% ipython --no-banner

In [1]: import numpy as np

In [2]: import numpy.linalg as la

In [3]: np.set_printoptions(precision=3, suppress=True, linewidth=140, sign=" ")

In [4]: K = np.load("x.npy")

In [5]: K
Out[5]: 
array([[-0.809, -1.337,  1.241],
       [ 3.215, -2.443,  0.171],
       [-1.028, -0.419, -0.618],
       [-1.42 ,  2.138, -2.073]])

In [6]: t3 = np.stack([K, 4 * K, K[::-1]])

In [7]: (t3 @ K.T).shape
Out[7]: (3, 4, 4)

In [8]: la.matrix_rank(t3)
Out[8]: array([ 3,  3,  3])

In [9]: la.matrix_rank(t3.reshape(3, -1))
Out[9]: np.int64(2)

In [10]: t3.sum(axis=0)
Out[10]: 
array([[ -5.465,  -4.547,   4.132],
       [ 15.047, -12.634,   0.237],
       [ -1.925,  -4.538,  -2.919],
       [ -7.909,   9.353,  -9.124]])

In [11]: t3.shape
Out[11]: (3, 4, 3)

In [12]: np.einsum("bij,cij->bc", t3, t3)
Out[12]: 
array([[ 32.815, 131.26 , -13.339],
       [131.26 , 525.038, -53.355],
       [-13.339, -53.355,  32.815]])

In [13]: la.norm(t3, axis=(1, 2))
Out[13]: array([  5.728,  22.914,   5.728])

In [14]: C2 = K.T @ K

In [15]: la.matrix_rank(C2)
Out[15]: np.int64(3)

In [16]: la.eigvalsh(C2)[::-1]
Out[16]: array([ 25.004,   6.249,   1.562])

In [17]: round(float(la.norm(K, 1)), 3), round(float(la.norm(K, np.inf)), 3)
Out[17]: (6.472, 5.829)

In [18]: la.norm(K, axis=1)
Out[18]: array([ 1.996,  4.041,  1.271,  3.299])

In [19]: round(float(la.norm(K[0] - K[3])), 3)
Out[19]: 4.841

In [20]: np.round(la.norm(K) ** 2 / la.norm(K, 2) ** 2, 3)
Out[20]: np.float64(1.312)

In [21]: la.norm(K, axis=1).argmax()
Out[21]: np.int64(1)

In [22]: round(la.norm(K, 2), 3)
Out[22]: np.float64(5.0)

In [23]: Y = np.c_[K[:, :1] @ np.array([[0]]), np.array([8, 9, -1, -4])]

In [24]: Y
Out[24]: 
array([[ 0.,  8.],
       [ 0.,  9.],
       [ 0., -1.],
       [ 0., -4.]])

In [25]: la.norm(Y - K @ la.lstsq(K, Y)[0], axis=0)
Out[25]: array([ 0.  ,  5.33])

In [26]: la.matrix_rank(Y)
Out[26]: np.int64(1)

In [27]: la.matrix_rank(np.c_[K, Y])
Out[27]: np.int64(4)

In [28]: arr = np.loadtxt("out8.csv", delimiter=",")

In [29]: arr
Out[29]: 
array([[-5.361, -0.007,  3.467],
       [ 3.502, -0.062, -2.42 ],
       [ 2.956, -0.028, -1.742],
       [-0.416,  0.113,  0.228],
       [-3.98 ,  0.012,  2.835],
       [-0.048, -0.124, -0.163],
       [-0.498, -0.075,  0.223],
       [-4.156,  0.08 ,  2.677],
       [-4.858, -0.034,  3.3  ],
       [-0.477,  0.12 ,  0.154],
       [-1.321,  0.003,  0.924],
       [ 1.639,  0.109, -0.982],
       [-6.562,  0.175,  4.293],
       [ 0.109, -0.002, -0.259],
       [ 1.387,  0.099, -0.836],
       [-1.382, -0.024,  0.85 ],
       [-1.236, -0.122,  0.909]])

In [30]: rng = np.random.default_rng(147)

In [31]: idx = rng.permutation(3)

In [32]: Y = arr[:, idx] * rng.choice([-1, 1], 3)

In [33]: Y
Out[33]: 
array([[-3.467, -5.361, -0.007],
       [ 2.42 ,  3.502, -0.062],
       [ 1.742,  2.956, -0.028],
       [-0.228, -0.416,  0.113],
       [-2.835, -3.98 ,  0.012],
       [ 0.163, -0.048, -0.124],
       [-0.223, -0.498, -0.075],
       [-2.677, -4.156,  0.08 ],
       [-3.3  , -4.858, -0.034],
       [-0.154, -0.477,  0.12 ],
       [-0.924, -1.321,  0.003],
       [ 0.982,  1.639,  0.109],
       [-4.293, -6.562,  0.175],
       [ 0.259,  0.109, -0.002],
       [ 0.836,  1.387,  0.099],
       [-0.85 , -1.382, -0.024],
       [-0.909, -1.236, -0.122]])

In [34]: Uu, _, Vt = la.svd(arr.T @ Y)

In [35]: np.round(la.lstsq(arr, Y)[0], 3) + 0
Out[35]: 
array([[ 0.,  1.,  0.],
       [ 0.,  0.,  1.],
       [-1.,  0.,  0.]])

In [36]: idx = arr[:, 0] > np.median(arr[:, 0])

In [37]: r0 = arr[idx].mean(axis=0) - arr[~idx].mean(axis=0)

In [38]: round((((arr - arr.mean(axis=0)) @ r0 > 0) == idx).mean(), 3)
Out[38]: np.float64(0.941)

In [39]: ((arr - arr.mean(axis=0)) @ r0 > 0).astype(int)
Out[39]: array([ 0,  1,  1,  1,  0,  1,  1,  0,  0,  1,  0,  1,  0,  1,  1,  0,  0])

In [40]: np.argsort(-np.abs(r0).round(6), kind="stable")
Out[40]: array([ 0,  2,  1])

In [41]: P = K @ la.solve(K.T @ K, K.T)

In [42]: np.round(la.eigvalsh(P), 3) + 0
Out[42]: array([ 0.,  1.,  1.,  1.])

In [43]: np.trace(P)
Out[43]: np.float64(3.0)

In [44]: P @ K[:, 0]
Out[44]: array([-0.809,  3.215, -1.028, -1.42 ])

In [45]: np.round((np.eye(4) - P) @ K, 3) + 0
Out[45]: 
array([[ 0.,  0.,  0.],
       [ 0.,  0.,  0.],
       [ 0.,  0.,  0.],
       [ 0.,  0.,  0.]])

In [46]: x = np.array([2, 0, 2])

In [47]: y = K @ x

In [48]: np.round(la.pinv(K) @ K, 3) + 0
Out[48]: 
array([[ 1.,  0.,  0.],
       [ 0.,  1.,  0.],
       [ 0.,  0.,  1.]])

In [49]: la.solve(K.T @ K, K.T @ y)
Out[49]: array([ 2.,  0.,  2.])

In [50]: y = y + 0.05 * rng.normal(size=4)

In [51]: y
Out[51]: array([ 0.843,  6.754, -3.271, -6.944])

In [52]: c, *_ = la.lstsq(K, y)

In [53]: np.round(K.T @ (y - K @ c), 3) + 0
Out[53]: array([ 0.,  0.,  0.])

In [54]: c
Out[54]: array([ 1.995, -0.001,  1.981])
